In [1]: import numpy as np

In [2]: from numpy import linalg as LA

In [3]: np.set_printoptions(precision=2, suppress=True, linewidth=140)

In [4]: F = np.load("test12.npy")

In [5]: F
Out[5]: 
array([[ 26,  -2, -19,   7, -19,  11],
       [ -2,   4,  -2,  -4,   8,   8],
       [-19,  -2,  17,  -2,   8, -16],
       [  7,  -4,  -2,   5, -11,  -5],
       [-19,   8,   8, -11,  25,   7],
       [ 11,   8, -16,  -5,   7,  25]])

In [6]: def softmax(z):
   ...:     e = np.exp(z - z.max(axis=-1, keepdims=True))
   ...:     return e / e.sum(axis=-1, keepdims=True)
   ...: 

In [7]: np.round(softmax(10 * F[5]), 2) + 0
Out[7]: array([0., 0., 0., 0., 0., 1.])

In [8]: np.round(softmax(F[5]), 2) + 0
Out[8]: array([0., 0., 0., 0., 0., 1.])

In [9]: S = F @ F.T / np.sqrt(6)

In [10]: softmax(S)[5] @ F
Out[10]: array([ 11.,   8., -16.,  -5.,   7.,  25.])

In [11]: softmax(S).round(6).argmax(axis=1)
Out[11]: array([0, 4, 2, 0, 4, 5])

In [12]: M = np.load("sample15.npy")

In [13]: M
Out[13]: 
array([[1, 3, 0, 3],
       [0, 1, 1, 3],
       [3, 0, 1, 2],
       [3, 3, 2, 1]])

In [14]: blk = np.stack([M, 4 * M, M[::-1]])

In [15]: LA.norm(blk, axis=(1, 2))
Out[15]: array([ 8.19, 32.74,  8.19])

In [16]: blk.shape
Out[16]: (3, 4, 4)

In [17]: LA.matrix_rank(blk)
Out[17]: array([4, 4, 4])

In [18]: (blk @ M.T).shape
Out[18]: (3, 4, 4)
